In [1]: import numpy as np

In [2]: import numpy.linalg as la

In [3]: np.set_printoptions(precision=2, suppress=True, linewidth=200)

In [4]: rd = lambda a: np.round(a, 2) + 0

In [5]: m1 = np.loadtxt("a.csv", delimiter=",")

In [6]: rd(m1)
Out[6]: 
array([[0.18, 0.18, 0.18, 0.  , 0.09, 0.  , 0.  , 0.  , 0.18, 0.18],
       [0.15, 0.15, 0.15, 0.08, 0.  , 0.  , 0.15, 0.15, 0.  , 0.15],
       [0.08, 0.15, 0.23, 0.  , 0.08, 0.  , 0.15, 0.15, 0.15, 0.  ],
       [0.08, 0.  , 0.17, 0.25, 0.  , 0.  , 0.17, 0.  , 0.17, 0.17],
       [0.08, 0.17, 0.17, 0.17, 0.17, 0.  , 0.  , 0.  , 0.17, 0.08],
       [0.  , 0.  , 0.29, 0.  , 0.  , 0.14, 0.  , 0.29, 0.14, 0.14],
       [0.14, 0.14, 0.  , 0.14, 0.14, 0.  , 0.14, 0.14, 0.07, 0.07],
       [0.15, 0.15, 0.15, 0.15, 0.08, 0.  , 0.08, 0.15, 0.08, 0.  ],
       [0.  , 0.15, 0.08, 0.08, 0.08, 0.08, 0.08, 0.15, 0.15, 0.15],
       [0.  , 0.  , 0.1 , 0.2 , 0.1 , 0.2 , 0.1 , 0.1 , 0.1 , 0.1 ]])

In [7]: Q, R = la.qr(m1)

In [8]: rd(abs(R[0, 0])), rd(la.norm(m1[:, 0]))
Out[8]: (np.float64(0.35), np.float64(0.35))

In [9]: np.allclose(R.T @ R, m1.T @ m1)
Out[9]: True

In [10]: Q.shape, R.shape
Out[10]: ((10, 10), (10, 10))

In [11]: np.trace(Q @ Q.T)
Out[11]: np.float64(10.0)

In [12]: rd(la.norm(m1, "nuc"))
Out[12]: np.float64(2.87)

In [13]: rd(la.norm(m1[0] - m1[8]))
Out[13]: np.float64(0.3)

In [14]: rd(m1[0] @ m1[8])
Out[14]: np.float64(0.1)

In [15]: rd(la.norm(m1, axis=1))
Out[15]: array([0.42, 0.38, 0.4 , 0.42, 0.39, 0.47, 0.36, 0.37, 0.35, 0.37])

In [16]: A2 = np.array([[6, -8, 7],
    ...:     [-5, -4, -4],
    ...:     [-7, 6, -9],
    ...:     [3, -5, -4],
    ...:     [0, -6, 4],
    ...:     [4, -3, 3],
    ...:     [-1, -6, 9],
    ...:     [-3, -2, 0],
    ...:     [-1, 0, 7],
    ...:     [6, -8, 6]])

In [17]: np.vstack([m1, A2.T]).shape
Out[17]: (13, 10)

In [18]: la.matrix_rank(m1 @ A2)
Out[18]: np.int64(3)

In [19]: x = np.array([-3, 2, 0, -1, -3, 3, -1, -2, -3, 1])

In [20]: rhs = m1 @ x

In [21]: rd(rhs)
Out[21]: array([-0.82, -0.54, -1.08, -1.  , -1.  , -0.43, -1.29, -1.15, -0.46, -0.4 ])

In [22]: rd(la.solve(m1, 4 * rhs))
Out[22]: array([-12.,   8.,   0.,  -4., -12.,  12.,  -4.,  -8., -12.,   4.])

In [23]: rd(m1.sum(axis=1))
Out[23]: array([1., 1., 1., 1., 1., 1., 1., 1., 1., 1.])

In [24]: rd(m1 @ np.ones(10))
Out[24]: array([1., 1., 1., 1., 1., 1., 1., 1., 1., 1.])

In [25]: rd(np.sort(np.abs(la.eigvals(m1)))[::-1])
Out[25]: array([1.  , 0.26, 0.26, 0.24, 0.18, 0.18, 0.14, 0.14, 0.12, 0.08])

In [26]: p = np.eye(10)[3]

In [27]: for _ in range(5):
    ...:     p = p @ m1
    ...:     print(p.round(2))
    ...: 
[0.08 0.   0.17 0.25 0.   0.   0.17 0.   0.17 0.17]
[0.07 0.09 0.12 0.13 0.07 0.05 0.12 0.09 0.14 0.11]
[0.09 0.11 0.14 0.12 0.07 0.04 0.1  0.11 0.12 0.1 ]
[0.09 0.12 0.14 0.11 0.07 0.04 0.1  0.11 0.12 0.1 ]
[0.09 0.12 0.14 0.11 0.07 0.03 0.1  0.11 0.12 0.1 ]

In [28]: A2 = np.array([[4, 1, 5],
    ...:     [2, 5, 0],
    ...:     [0, -5, 1],
    ...:     [-2, -3, -3],
    ...:     [2, -1, 3],
    ...:     [-1, -5, -5]])

In [29]: feats = np.block([[np.zeros((6, 6)), A2], [A2.T, np.zeros((3, 3))]])

In [30]: feats
Out[30]: 
array([[ 0.,  0.,  0.,  0.,  0.,  0.,  4.,  1.,  5.],
       [ 0.,  0.,  0.,  0.,  0.,  0.,  2.,  5.,  0.],
       [ 0.,  0.,  0.,  0.,  0.,  0.,  0., -5.,  1.],
       [ 0.,  0.,  0.,  0.,  0.,  0., -2., -3., -3.],
       [ 0.,  0.,  0.,  0.,  0.,  0.,  2., -1.,  3.],
       [ 0.,  0.,  0.,  0.,  0.,  0., -1., -5., -5.],
       [ 4.,  2.,  0., -2.,  2., -1.,  0.,  0.,  0.],
       [ 1.,  5., -5., -3., -1., -5.,  0.,  0.,  0.],
       [ 5.,  0.,  1., -3.,  3., -5.,  0.,  0.,  0.]])

In [31]: evals, vecs = la.eigh(feats)

In [32]: x = np.array([-3, 1, 0, 2, 3, -1, 1, -1, -1])

In [33]: x @ feats @ x
Out[33]: np.float64(4.0)

In [34]: left, s, vt = la.svd(feats)

In [35]: rd(s)
Out[35]: array([11.27, 11.27,  7.09,  7.09,  2.59,  2.59,  0.  ,  0.  ,  0.  ])

In [36]: np.argmax(s[:-1] / (s[1:] + 1e-6)) + 1
Out[36]: np.int64(6)

In [37]: A2 = left[:, :6] @ np.diag(s[:6]) @ vt[:6]

In [38]: rd(la.norm(feats - A2) / la.norm(feats))
Out[38]: np.float64(0.0)

In [39]: rd(la.norm(feats - A2, 2)), rd(s[6])
Out[39]: (np.float64(0.0), np.float64(0.0))

In [40]: np.all(la.eigvalsh(feats) > 0)
Out[40]: np.False_

In [41]: A = np.loadtxt("data.csv", delimiter=",")

In [42]: rd(A)
Out[42]: 
array([[-1.4 ,  0.74,  2.  , -3.62,  1.77,  1.45, -2.71,  4.37, -2.32],
       [-1.6 ,  5.71, -2.93,  1.  , -1.81, -0.31, -0.55, -0.41, -0.4 ],
       [ 7.19,  2.41,  0.35, -0.22,  0.47, -1.13, -4.81, -1.29, -0.81],
       [ 0.65, -4.09, -4.93, -0.54, -2.26,  1.76, -2.92, -1.45, -5.64],
       [-2.13, -0.41,  4.23,  2.78, -4.04,  2.16, -2.81,  0.43, -0.94]])

In [43]: rd(la.norm(A, axis=0))
Out[43]: array([7.83, 7.48, 7.41, 4.71, 5.29, 3.35, 6.87, 4.82, 6.24])

In [44]: rd(la.norm(A) ** 2 / la.norm(A, 2) ** 2)
Out[44]: np.float64(3.43)

In [45]: la.norm(A, axis=1).argmax()
Out[45]: np.int64(3)

In [46]: rd(A[4] @ A[0])
Out[46]: np.float64(8.71)

In [47]: rd(la.norm(A[4] - A[0]))
Out[47]: np.float64(9.97)

In [48]: rd(la.norm(A[4], 1)), rd(la.norm(A[4], np.inf))
Out[48]: (np.float64(19.93), np.float64(4.23))

In [49]: rng = np.random.default_rng(1448)

In [50]: A2 = A + rng.integers(-2, 3, (5, 1)) @ rng.integers(-2, 3, (1, 9))

In [51]: rd(A2)
Out[51]: 
array([[-1.4 ,  2.74, -2.  ,  0.38, -2.23,  1.45, -0.71,  8.37, -6.32],
       [-1.6 ,  6.71, -4.93,  3.  , -3.81, -0.31,  0.45,  1.59, -2.4 ],
       [ 7.19,  3.41, -1.65,  1.78, -1.53, -1.13, -3.81,  0.71, -2.81],
       [ 0.65, -6.09, -0.93, -4.54,  1.74,  1.76, -4.92, -5.45, -1.64],
       [-2.13, -2.41,  8.23, -1.22, -0.04,  2.16, -4.81, -3.57,  3.06]])

In [52]: la.matrix_rank(A2 - A, tol=1e-8)
Out[52]: np.int64(1)

In [53]: np.abs(A2 - A).sum(axis=1)
Out[53]: array([24., 12., 12., 24., 24.])

In [54]: x = np.array([-3, -3, 0, 3, 2, -1, -1, -2, -2])

In [55]: h = np.maximum(A @ x, 0)

In [56]: rd(np.maximum(A @ (3 * x), 0))
Out[56]: array([ 0.  ,  0.  ,  0.  , 58.62, 28.77])

In [57]: rd(np.tanh(A @ x))
Out[57]: array([-1., -1., -1.,  1.,  1.])

In [58]: np.flatnonzero(h > 1e-9)
Out[58]: array([3, 4])

In [59]: arr = np.array([[-2.88, 9.49, 4.23, 2.38, 0.59],
    ...:     [-2.51, 1.0, 1.38, -1.5, -0.79],
    ...:     [0.31, -0.88, 0.34, 0.54, 0.07],
    ...:     [-4.96, 3.96, 2.56, -2.76, -1.32],
    ...:     [0.72, -1.21, -0.21, 0.44, 0.13],
    ...:     [-0.16, 3.12, 1.35, 1.69, 0.54]])

In [60]: la.lstsq(arr[:-1].T, arr[-1])[2]
Out[60]: np.int32(3)

In [61]: rd(arr @ la.pinv(arr) @ arr)
Out[61]: 
array([[-2.88,  9.49,  4.23,  2.38,  0.59],
       [-2.51,  1.  ,  1.38, -1.5 , -0.79],
       [ 0.31, -0.88,  0.34,  0.54,  0.07],
       [-4.96,  3.96,  2.56, -2.76, -1.32],
       [ 0.72, -1.21, -0.21,  0.44,  0.13],
       [-0.16,  3.12,  1.35,  1.69,  0.54]])

In [62]: np.abs(np.diag(la.qr(arr)[1])) > 1e-9
Out[62]: array([ True,  True,  True, False, False])

In [63]: rd(np.trace(la.pinv(arr) @ arr))
Out[63]: np.float64(3.0)

In [64]: np.allclose(arr[:-1].T @ la.lstsq(arr[:-1].T, arr[-1])[0], arr[-1])
Out[64]: True

In [65]: A2 = np.array([[-2, -2], [-1, -1]])

In [66]: W2 = np.array([[-2, 3], [2, -3]])

In [67]: W0 = np.kron(A2, W2)

In [68]: W0
Out[68]: 
array([[ 4, -6,  4, -6],
       [-4,  6, -4,  6],
       [ 2, -3,  2, -3],
       [-2,  3, -2,  3]])

In [69]: W = np.array([[1, -2, -1, 2],
    ...:     [2, 1, 0, -2],
    ...:     [-1, 0, 0, 0],
    ...:     [-2, -1, 2, 2],
    ...:     [-2, -2, 0, -1],
    ...:     [-2, 2, -2, -2],
    ...:     [2, 2, 1, 2],
    ...:     [-1, -2, -1, -2],
    ...:     [0, -1, 0, -1]])

In [70]: coef = np.array([-7, -9, 0, 3])

In [71]: hid = np.maximum(A @ W + coef, 0)

In [72]: (hid > 0).mean(axis=0)
Out[72]: array([0.2, 0.2, 0.4, 0.4])

In [73]: W2 = np.array([[-1, -1, 0], [0, -1, 1], [-1, -2, 1], [0, 0, -1]])

In [74]: (hid @ W2).round(6).argmax(axis=1)
Out[74]: array([0, 2, 0, 0, 2])
